$ python -q
>>> import numpy as np
>>> from numpy import linalg as LA
>>> np.set_printoptions(precision=2, suppress=True, linewidth=140, legacy="1.25")
>>> E = np.load("run8.npy")
>>> print(E)
[[0. 0. 0. 0. 3.]
 [0. 0. 0. 0. 2.]
 [0. 0. 0. 0. 3.]
 [0. 0. 0. 0. 2.]
 [3. 2. 3. 2. 0.]]
>>> M2 = np.array([[-1, 0, 0], [2, 1, 1]])
>>> basis = np.kron(M2, E)
>>> print(basis.shape)
(10, 15)
>>> print(basis)
[[-0. -0. -0. -0. -3.  0.  0.  0.  0.  0.  0.  0.  0.  0.  0.]
 [-0. -0. -0. -0. -2.  0.  0.  0.  0.  0.  0.  0.  0.  0.  0.]
 [-0. -0. -0. -0. -3.  0.  0.  0.  0.  0.  0.  0.  0.  0.  0.]
 [-0. -0. -0. -0. -2.  0.  0.  0.  0.  0.  0.  0.  0.  0.  0.]
 [-3. -2. -3. -2. -0.  0.  0.  0.  0.  0.  0.  0.  0.  0.  0.]
 [ 0.  0.  0.  0.  6.  0.  0.  0.  0.  3.  0.  0.  0.  0.  3.]
 [ 0.  0.  0.  0.  4.  0.  0.  0.  0.  2.  0.  0.  0.  0.  2.]
 [ 0.  0.  0.  0.  6.  0.  0.  0.  0.  3.  0.  0.  0.  0.  3.]
 [ 0.  0.  0.  0.  4.  0.  0.  0.  0.  2.  0.  0.  0.  0.  2.]
 [ 6.  4.  6.  4.  0.  3.  2.  3.  2.  0.  3.  2.  3.  2.  0.]]
>>> print(round(LA.norm(basis, 2), 2), np.round(LA.norm(M2, 2) * LA.norm(E, 2), 2))
13.2 13.2
>>> print(LA.matrix_rank(basis))
4
>>> rank = LA.matrix_rank(E)
>>> print(rank)
2
>>> ns = LA.svd(E)[2][rank:].T
>>> print([int(LA.matrix_rank(E[:i])) for i in range(1, len(E) + 1)])
[1, 1, 1, 1, 2]
>>> print(np.allclose(E @ ns, 0))
True
>>> print([int(LA.matrix_rank(E[:, :j + 1])) for j in range(5)])
[1, 1, 1, 1, 2]
>>> print([int(LA.matrix_rank(np.delete(E, i, axis=0))) for i in range(5)])
[2, 2, 2, 2, 1]
>>> A = np.load("a.npy")
>>> print(A)
[[ 3  0  4  6  5  0  0  4  0]
 [ 5  0  9  7 10  0  7  9  0]
 [ 3  0  5  7  6  0  1  7  0]
 [ 5  0  9  7 10  0  7  9  0]
 [ 4  0  8  8  9  0  6 11  0]
 [ 6  0  9  5 10  0  6  4  0]
 [ 6  0 10  6 11  0  8  7  0]
 [ 6  2 12  8 13  0 12 13  0]
 [ 7  4 14  8 15  0 15 14  0]
 [ 4  0  8  8  9  0  6 11  0]]
>>> U, sig, vt = LA.svd(A)
>>> V = vt[:(sig > 1e-8).sum()]
>>> rng = np.random.default_rng(984995)
>>> vec = A[5] + -2 * A[7] + rng.integers(2) * np.eye(9)[5]
>>> print(vec)
[ -6.  -4. -15. -11. -16.   0. -18. -22.   0.]
>>> print(np.diag(V.T @ V))
[0.25 1.   0.43 0.95 0.43 0.   1.   0.94 0.  ]
>>> print(np.round(LA.norm(vec - V.T @ V @ vec), 2))
0.0
>>> m1 = np.load("layer11.npy")
>>> print(m1)
[[6 4 9 3 8 8 0 7]
 [7 6 4 9 3 8 8 0]
 [0 7 6 4 9 3 8 8]
 [8 0 7 6 4 9 3 8]
 [8 8 0 7 6 4 9 3]
 [3 8 8 0 7 6 4 9]
 [9 3 8 8 0 7 6 4]
 [4 9 3 8 8 0 7 6]]
>>> print(np.fft.fft(m1[0]))
[45. +0.j   -2. -3.34j  5. -2.j   -2.+14.66j  1. +0.j   -2.-14.66j  5. +2.j   -2. +3.34j]
>>> print(np.allclose(m1 @ m1.T, m1.T @ m1))
True
>>> f = np.array([-1, 0, 3, 2, 2, 1, -3, 0])
>>> M2 = m1 + np.outer(f, np.eye(8)[0])
>>> print(LA.matrix_rank(M2 - m1))
1
>>> print(LA.matrix_rank(LA.inv(M2) - LA.inv(m1), tol=1e-8))
1
>>> print(M2)
[[ 5.  4.  9.  3.  8.  8.  0.  7.]
 [ 7.  6.  4.  9.  3.  8.  8.  0.]
 [ 3.  7.  6.  4.  9.  3.  8.  8.]
 [10.  0.  7.  6.  4.  9.  3.  8.]
 [10.  8.  0.  7.  6.  4.  9.  3.]
 [ 4.  8.  8.  0.  7.  6.  4.  9.]
 [ 6.  3.  8.  8.  0.  7.  6.  4.]
 [ 4.  9.  3.  8.  8.  0.  7.  6.]]
>>> print(round(LA.det(M2) / LA.det(m1), 2), round(float(1 + LA.solve(m1, f)[0]), 2))
0.53 0.53
>>> vec = np.array([3, 4, 0, 3, 1, 2, 0, 1])
>>> y = m1 @ vec
>>> print(y)
[74 91 63 72 94 69 81 86]
>>> print(np.round(LA.solve(m1.T, m1[0]), 2) + 0)
[1. 0. 0. 0. 0. 0. 0. 0.]
>>> print(np.round(LA.solve(m1, y + m1[:, 2]), 2) + 0)
[3. 4. 1. 3. 1. 2. 0. 1.]
>>> print(np.round(LA.solve(m1, m1[:, 1]), 2) + 0)
[0. 1. 0. 0. 0. 0. 0. 0.]
>>> print(np.round(LA.solve(m1, y), 2) + 0)
[3. 4. 0. 3. 1. 2. 0. 1.]
>>> arr = np.load("arr.npy")
>>> print(arr)
[[ 2.71  3.8  -3.74 -2.3  -1.65]
 [ 0.2  -1.04  5.38  2.57  3.48]
 [ 0.57  3.27 -3.61 -3.51 -3.64]
 [ 3.31  1.83 -4.38 -3.74 -3.79]
 [ 1.45  3.27 -3.75 -3.04 -2.38]
 [ 1.84 -1.76  6.26  2.93  1.97]
 [ 0.83 -0.57  5.65  2.6   3.52]
 [ 2.11  0.28  5.93  1.07  0.97]
 [ 0.49  1.75  6.11  3.41  0.76]
 [ 0.8   3.65 -2.31 -2.53 -1.62]
 [ 0.14  1.15  7.45  3.24  2.2 ]
 [ 2.24  3.73 -4.82 -2.05 -3.34]
 [ 0.39 -1.6   4.91  3.93  3.95]
 [ 2.89  3.42 -3.88 -2.88 -3.76]
 [ 1.07  6.57 -4.04 -1.65 -3.26]]
>>> M2 = np.c_[arr[:, :4] @ np.array([[-3, -2, 1, 3], [3, -2, 2, 2], [3, 0, -3, 3], [3, -2, 3, -1]]), np.array([-1, -1, 5, -4, 2, 3, 3, -3, -4, -4, -1, 4, 5, -2, -3])]
>>> print(M2)
[[-14.85  -8.42  14.63   6.81  -1.  ]
 [ 20.13  -3.46 -10.31  12.09  -1.  ]
 [-13.26  -0.66   7.41   0.93   5.  ]
 [-28.8   -2.8    8.89   4.19  -4.  ]
 [-14.91  -3.36  10.12   2.68   2.  ]
 [ 16.77  -6.02 -11.67  17.85   3.  ]
 [ 20.55  -5.72  -9.46  15.7    3.  ]
 [ 15.51  -6.92 -11.91  23.61  -3.  ]
 [ 32.34 -11.3   -4.11  19.89  -4.  ]
 [ -5.97  -3.84   7.44   5.3   -4.  ]
 [ 35.1   -9.06 -10.19  21.83  -1.  ]
 [-16.14  -7.84  18.01   1.77   4.  ]
 [ 20.55  -5.44  -5.75   8.77   5.  ]
 [-18.69  -6.86  12.73   6.75  -2.  ]
 [ -0.57 -11.98  21.38   5.88  -3.  ]]
>>> print(LA.matrix_rank(M2))
5
>>> print(LA.matrix_rank(np.c_[arr, M2]))
6
>>> print(np.round(LA.lstsq(arr, M2[:, 0])[0], 2) + 0)
[-3.  3.  3.  3.  0.]
>>> print(np.round(LA.norm(M2 - arr @ LA.lstsq(arr, M2)[0], axis=0), 2) + 0)
[ 0.    0.    0.    0.   11.67]
>>> W0 = np.load("out13.npy")
>>> print(W0)
[[-0.78 -0.69 -0.22  0.38 -1.07  0.34 -0.06 -0.29 -0.61  0.84]
 [-0.69 -2.3  -0.53  0.07  0.09  0.23 -0.51 -0.13  0.62  0.03]
 [-0.22 -0.53  0.76  0.17  0.1   0.19  0.34  0.16  0.14 -0.09]
 [ 0.38  0.07  0.17  0.33 -0.38 -0.84 -0.51 -0.63  0.35 -0.64]
 [-1.07  0.09  0.1  -0.38 -0.4  -0.63 -0.41 -1.03 -0.33  0.12]
 [ 0.34  0.23  0.19 -0.84 -0.63 -0.09 -0.47 -0.87  0.39 -0.85]
 [-0.06 -0.51  0.34 -0.51 -0.41 -0.47 -1.94  0.87  0.17 -0.16]
 [-0.29 -0.13  0.16 -0.63 -1.03 -0.87  0.87 -1.41 -0.14  0.08]
 [-0.61  0.62  0.14  0.35 -0.33  0.39  0.17 -0.14  0.29  0.88]
 [ 0.84  0.03 -0.09 -0.64  0.12 -0.85 -0.16  0.08  0.88 -0.46]]
>>> def softmax(z):
...     e = np.exp(z - z.max(axis=-1, keepdims=True))
...     return e / e.sum(axis=-1, keepdims=True)
... 
>>> print(softmax(W0[7] + 2))
[0.09 0.1  0.14 0.06 0.04 0.05 0.28 0.03 0.1  0.12]
>>> S = W0 @ W0.T / np.sqrt(10)
>>> print(softmax(S + np.triu(np.full(S.shape, -np.inf), 1)))
[[1.   0.   0.   0.   0.   0.   0.   0.   0.   0.  ]
 [0.18 0.82 0.   0.   0.   0.   0.   0.   0.   0.  ]
 [0.27 0.35 0.38 0.   0.   0.   0.   0.   0.   0.  ]
 [0.17 0.2  0.19 0.44 0.   0.   0.   0.   0.   0.  ]
 [0.21 0.15 0.12 0.17 0.36 0.   0.   0.   0.   0.  ]
 [0.09 0.1  0.1  0.2  0.17 0.32 0.   0.   0.   0.  ]
 [0.07 0.13 0.07 0.1  0.09 0.1  0.43 0.   0.   0.  ]
 [0.1  0.06 0.07 0.1  0.16 0.12 0.04 0.35 0.   0.  ]
 [0.15 0.08 0.1  0.08 0.12 0.08 0.07 0.11 0.2  0.  ]
 [0.04 0.08 0.07 0.13 0.07 0.14 0.12 0.09 0.06 0.21]]
>>> print(softmax(S)[7] @ W0)
[-0.27 -0.19  0.11 -0.29 -0.58 -0.42  0.03 -0.71  0.06 -0.01]
>>> mat = np.load("dump.npy")
>>> print(mat)
[[ 1  1 -1 -1  1  1 -1 -1]
 [ 1  1  1  1  1  1  1  1]
 [ 1 -1 -1  1 -1  1  1 -1]
 [ 1  1  1  1 -1 -1 -1 -1]
 [ 1 -1  1 -1 -1  1 -1  1]
 [ 1  1 -1 -1 -1 -1  1  1]]
>>> M2 = mat / np.sqrt((mat ** 2).mean(axis=1, keepdims=True))
>>> print(LA.matrix_rank(M2) == LA.matrix_rank(mat))
True
>>> print(M2[3])
[ 1.  1.  1.  1. -1. -1. -1. -1.]
>>> print(LA.matrix_rank(mat - mat.mean(axis=1, keepdims=True)))
5
>>> U, sig, vt = LA.svd(mat, full_matrices=False)
>>> print(np.round(np.sqrt((sig ** 2).sum()), 2), round(LA.norm(mat), 2))
6.93 6.93
>>> print(np.round(U.T @ U, 2) + 0)
[[1. 0. 0. 0. 0. 0.]
 [0. 1. 0. 0. 0. 0.]
 [0. 0. 1. 0. 0. 0.]
 [0. 0. 0. 1. 0. 0.]
 [0. 0. 0. 0. 1. 0.]
 [0. 0. 0. 0. 0. 1.]]
>>> print(sig / sig[0])
[1. 1. 1. 1. 1. 1.]
>>> print(np.allclose(U * sig @ vt, mat))
True
>>> vec = np.array([0, -1, -1, 2, -1, -2, 2, 2])
>>> print((mat @ vec).argmax())
5
>>> print(LA.norm(mat @ vec) <= LA.norm(mat, 2) * LA.norm(vec) + 1e-9)
True
>>> print(mat @ np.ones(8))
[0. 8. 0. 0. 0. 0.]
>>> print(mat @ np.eye(8)[5])
[ 1.  1.  1. -1.  1. -1.]
>>> print(np.einsum("ij,j->i", mat, vec))
[-9  1  3 -1 -3  5]
>>> print((mat * vec).sum(axis=1))
[-9  1  3 -1 -3  5]
>>> theta = np.radians(109)
>>> Rm = np.eye(8)
>>> Rm[4, 4] = Rm[2, 2] = np.cos(theta)
>>> Rm[4, 2], Rm[2, 4] = -np.sin(theta), np.sin(theta)
>>> print(Rm)
[[ 1.    0.    0.    0.    0.    0.    0.    0.  ]
 [ 0.    1.    0.    0.    0.    0.    0.    0.  ]
 [ 0.    0.   -0.33  0.    0.95  0.    0.    0.  ]
 [ 0.    0.    0.    1.    0.    0.    0.    0.  ]
 [ 0.    0.   -0.95  0.   -0.33  0.    0.    0.  ]
 [ 0.    0.    0.    0.    0.    1.    0.    0.  ]
 [ 0.    0.    0.    0.    0.    0.    1.    0.  ]
 [ 0.    0.    0.    0.    0.    0.    0.    1.  ]]
>>> M2 = mat @ Rm.T
>>> print(M2)
[[ 1.    1.    1.27 -1.    0.62  1.   -1.   -1.  ]
 [ 1.    1.    0.62  1.   -1.27  1.    1.    1.  ]
 [ 1.   -1.   -0.62  1.    1.27  1.    1.   -1.  ]
 [ 1.    1.   -1.27  1.   -0.62 -1.   -1.   -1.  ]
 [ 1.   -1.   -1.27 -1.   -0.62  1.   -1.    1.  ]
 [ 1.    1.   -0.62 -1.    1.27 -1.    1.    1.  ]]
>>> print(np.round(LA.det(Rm), 2), round(float(np.trace(Rm)), 2))
1.0 5.35
>>> print(np.allclose(LA.norm(mat, axis=1), LA.norm(M2, axis=1)))
True
